$ ipython --no-banner

In [1]: import numpy as np

In [2]: import numpy.linalg as la

In [3]: np.set_printoptions(precision=3, suppress=True, linewidth=160, legacy="1.25")

In [4]: u = np.array([3, 0, 0, 3, 2, 0, 1, 1])

In [5]: E = u[np.abs(np.subtract.outer(np.arange(8), np.arange(8)))]

In [6]: print(E)
[[3 0 0 3 2 0 1 1]
 [0 3 0 0 3 2 0 1]
 [0 0 3 0 0 3 2 0]
 [3 0 0 3 0 0 3 2]
 [2 3 0 0 3 0 0 3]
 [0 2 3 0 0 3 0 0]
 [1 0 2 3 0 0 3 0]
 [1 1 0 2 3 0 0 3]]

In [7]: W = np.array([[0, 0, 3, 2, 1, 2],
   ...:     [0, 2, 4, 1, 5, 4],
   ...:     [5, 1, 4, 5, 0, 4],
   ...:     [5, 1, 0, 0, 2, 4],
   ...:     [0, 4, 1, 4, 3, 2],
   ...:     [0, 5, 5, 2, 5, 0],
   ...:     [1, 4, 0, 0, 2, 4],
   ...:     [3, 2, 1, 1, 0, 2]])

In [8]: b = np.array([2, 0, -1, 2, -2, -1])

In [9]: H = np.maximum(E @ W + b, 0)

In [10]: print(la.matrix_rank(H))
6

In [11]: basis = np.array([[2, 1], [1, 3], [1, 3], [2, 2], [3, 1], [1, 0]])

In [12]: (H @ basis).round(6).argmax(axis=1)
Out[12]: array([0, 1, 1, 0, 1, 1, 0, 0])

In [13]: H @ basis
Out[13]: 
array([[176, 154],
       [224, 246],
       [206, 238],
       [173, 146],
       [216, 224],
       [228, 258],
       [181, 150],
       [192, 180]])

In [14]: rng = np.random.default_rng(98)

In [15]: other = E + rng.integers(-2, 3, (8, 3)) @ rng.integers(-2, 3, (3, 8))

In [16]: other
Out[16]: 
array([[ 5,  2,  5,  3,  0, -2,  7, -3],
       [-4,  3, -2,  0,  7,  2, -4,  1],
       [ 4, -1,  3,  0, -4,  4,  4,  2],
       [ 7,  2,  3,  6,  2,  1,  5, -2],
       [ 2,  2, -2,  0,  3,  1, -2,  5],
       [ 4,  6, 10,  3,  2,  2,  6, -8],
       [ 5, -1,  2,  3, -4,  1,  5,  2],
       [ 5,  4,  4,  6,  7,  1,  2, -3]])

In [17]: np.round(la.svd(other - E, compute_uv=False), 3) + 0
Out[17]: array([20.904, 11.68 ,  6.45 ,  0.   ,  0.   ,  0.   ,  0.   ,  0.   ])

In [18]: np.abs(other - E).sum(axis=1)
Out[18]: array([23, 14, 14, 21,  8, 35, 14, 28])
